$ python -q
>>> import numpy as np
>>> from numpy import linalg as LA
>>> np.set_printoptions(suppress=True, linewidth=200)
>>> mat = np.loadtxt("m.csv", delimiter=",")
>>> print(mat)
[[-1.6  0.4  0.2 -1.9]
 [ 1.1 -1.6  0.8 -0.6]
 [ 0.4  0.8  0.9  0.5]
 [-1.9 -0.9 -1.1 -1.5]]
>>> cov = mat.T @ mat
>>> print(np.round(LA.eigvalsh(cov)[::-1], 2))
[13.48  4.94  2.4   0.06]
>>> print((mat @ mat.T).shape)
(4, 4)
>>> print(LA.matrix_rank(cov))
4
>>> print(np.allclose(cov, cov.T))
True
>>> F = np.load("block2.npy")
>>> print(F)
[[-4.61 -1.18  1.2 ]
 [-2.22 -0.7  -1.43]
 [ 2.99 -3.26 -5.37]
 [-5.45 -0.88  1.89]
 [ 0.34 -2.37 -3.16]
 [-1.17 -1.33 -2.16]
 [-2.4  -3.49  0.14]
 [-1.03 -2.48 -1.73]
 [-6.68 -0.53  2.94]
 [-4.61 -0.18  0.7 ]
 [ 1.4  -1.73 -4.54]
 [-1.79 -1.1  -1.66]
 [-3.65  4.   -2.35]
 [-3.22 -5.76  2.1 ]
 [ 1.34 -5.05 -2.81]
 [-6.84 -2.23  3.95]
 [-2.32 -1.34 -1.01]
 [-7.04 -0.86  3.47]
 [ 0.82 -2.55 -3.55]
 [-1.58 -3.35 -0.75]
 [ 2.42 -3.58 -4.63]
 [ 2.15 -7.93 -2.19]
 [-5.23  1.57  0.45]
 [ 2.15 -5.94 -3.18]
 [ 2.8  -6.8  -3.4 ]
 [-6.44 -1.22  3.05]
 [-1.6  -2.02 -1.39]]
>>> other = mat / LA.norm(mat, axis=1, keepdims=True)
>>> cov = other @ other.T
>>> print(cov[0].round(2))
[ 1.   -0.2  -0.32  0.75]
>>> print(np.round(LA.norm(other, axis=1), 2))
[1. 1. 1. 1.]
>>> print((cov - 2 * np.eye(4)).round(6).argmax(axis=1))
[3 3 1 0]
>>> print(cov.round(2))
[[ 1.   -0.2  -0.32  0.75]
 [-0.2   1.   -0.14 -0.1 ]
 [-0.32 -0.14  1.   -0.84]
 [ 0.75 -0.1  -0.84  1.  ]]
>>> print((np.abs(cov) > 0.9).astype(int))
[[1 0 0 0]
 [0 1 0 0]
 [0 0 1 0]
 [0 0 0 1]]
>>> print(np.argwhere(np.triu(np.abs(cov) > 0.95, 1)))
[]
>>> print(round(float(np.degrees(np.arccos(np.clip(cov[0, 3], -1, 1)))), 2))
41.45
>>> lab = F[:, 0] > np.median(F[:, 0])
>>> u = F[lab].mean(axis=0) - F[~lab].mean(axis=0)
>>> print(np.argsort(-np.abs(u).round(6), kind="stable"))
[0 2 1]
>>> print(lab.astype(int))
[0 0 1 0 1 1 0 1 0 0 1 0 0 0 1 0 0 0 1 1 1 1 0 1 1 0 1]
>>> print(((F - F.mean(axis=0)) @ u > 0).astype(int))
[0 0 1 0 1 1 0 1 0 0 1 1 0 0 1 0 0 0 1 1 1 1 0 1 1 0 1]
>>> A = np.load("x.npy")
>>> print(A)
[[-0.06 -0.08]
 [ 0.72  0.96]
 [ 0.36  0.48]
 [-0.42 -0.56]]
>>> # rows and columns are dependent
>>> x = np.array([4, 3])
>>> print(np.round(A @ (2 * x), 2))
[-0.96 11.52  5.76 -6.72]
>>> print(np.sign((A @ x).round(6)))
[-1.  1.  1. -1.]
>>> print(A @ np.ones(2))
[-0.14  1.68  0.84 -0.98]
>>> print(np.round(np.einsum("ij,j->i", A, x), 2))
[-0.48  5.76  2.88 -3.36]
>>> print(A @ np.eye(2)[0])
[-0.06  0.72  0.36 -0.42]
>>> print(np.round(A @ x, 2))
[-0.48  5.76  2.88 -3.36]
>>> m1 = np.load("dump.npy")
>>> print(m1)
[[-0.57  0.06 -0.08]
 [-0.19 -0.05  0.45]
 [-3.23 -1.39 -4.62]
 [-1.68 -1.08 -3.71]
 [-0.95 -0.55 -1.37]
 [ 2.11  0.84  3.49]
 [ 1.58  0.94  3.22]
 [-1.56 -1.26 -3.01]
 [ 1.78  1.25  2.5 ]
 [ 2.99  1.44  4.22]
 [-0.19  0.25  0.18]
 [ 2.44  0.96  2.38]
 [ 1.1   0.47  1.32]
 [-0.87 -1.36 -1.61]
 [ 0.98  0.55  1.76]
 [ 0.    0.13  0.25]
 [-1.76 -1.05 -3.17]
 [ 1.07  0.4   1.95]
 [ 2.99  2.34  4.38]
 [-0.41 -0.36 -1.29]
 [-3.29 -1.76 -4.26]
 [ 0.43 -0.78 -0.22]
 [-0.52 -0.52 -1.44]]
>>> dist = LA.norm(m1[:, None] - m1[None], axis=-1)
>>> print(dist.shape)
(23, 23)
>>> print(LA.matrix_rank(dist ** 2))
5
>>> print((dist + 1e9 * np.eye(23)).round(6).argmin(axis=1))
[10 15 20 16 22  6  5 16 11 18 15  8 14  4 17 10  7 14  9 22  2 15 19]
>>> print(np.unravel_index(dist.round(6).argmax(), dist.shape))
(np.int64(2), np.int64(18))
>>> cov = np.cov(m1, rowvar=False)
>>> print(np.argsort(-m1.std(axis=0).round(6), kind="stable"))
[2 0 1]
>>> basis = np.array([[-0.2, -0.8, -0.6]])
>>> rng = np.random.default_rng(857403)
>>> J = np.array([[-9],
...     [1],
...     [-4],
...     [-5],
...     [-1],
...     [-2],
...     [5],
...     [-1],
...     [-1],
...     [3],
...     [4],
...     [6],
...     [-2],
...     [4],
...     [0],
...     [7],
...     [5],
...     [-2],
...     [7],
...     [9],
...     [5],
...     [2]]) @ basis + 0.05 * rng.normal(size=(22, 3))
>>> print(J.round(2))
[[ 1.87  7.19  5.43]
 [-0.21 -0.79 -0.68]
 [ 0.73  3.2   2.45]
 [ 0.94  4.1   2.97]
 [ 0.17  0.79  0.66]
 [ 0.44  1.62  1.26]
 [-1.04 -4.08 -3.1 ]
 [ 0.26  0.81  0.53]
 [ 0.22  0.8   0.55]
 [-0.54 -2.39 -1.77]
 [-0.9  -3.2  -2.41]
 [-1.19 -4.75 -3.52]
 [ 0.42  1.56  1.21]
 [-0.87 -3.24 -2.44]
 [ 0.03 -0.01  0.03]
 [-1.4  -5.58 -4.14]
 [-0.94 -3.98 -3.  ]
 [ 0.36  1.54  1.18]
 [-1.4  -5.66 -4.21]
 [-1.82 -7.14 -5.46]
 [-0.95 -3.9  -3.03]
 [-0.39 -1.54 -1.22]]
>>> left, sig, Vh = LA.svd(J)
>>> print(np.argmax(sig[:-1] / (sig[1:] + 1e-6)) + 1)
1
>>> other = left[:, :1] @ np.diag(sig[:1]) @ Vh[:1]
>>> print(round(LA.norm(J - other, 2), 2), round(sig[1], 2))
0.22 0.22
>>> print(LA.matrix_rank(other))
1
>>> print(LA.matrix_rank(J, rtol=0.05))
1
>>> other = J / LA.norm(J, axis=1)
Traceback (most recent call last):
  File "<python-input-55>", line 1, in <module>
    other = J / LA.norm(J, axis=1)
            ~~^~~~~~~~~~~~~~~~~~~~
ValueError: operands could not be broadcast together with shapes (22,3) (22,) 
>>> other = J / LA.norm(J, axis=1, keepdims=True)
>>> cov = other @ other.T
>>> print(round(np.degrees(np.arccos(np.clip(cov[20, 7], -1, 1))), 2))
173.95
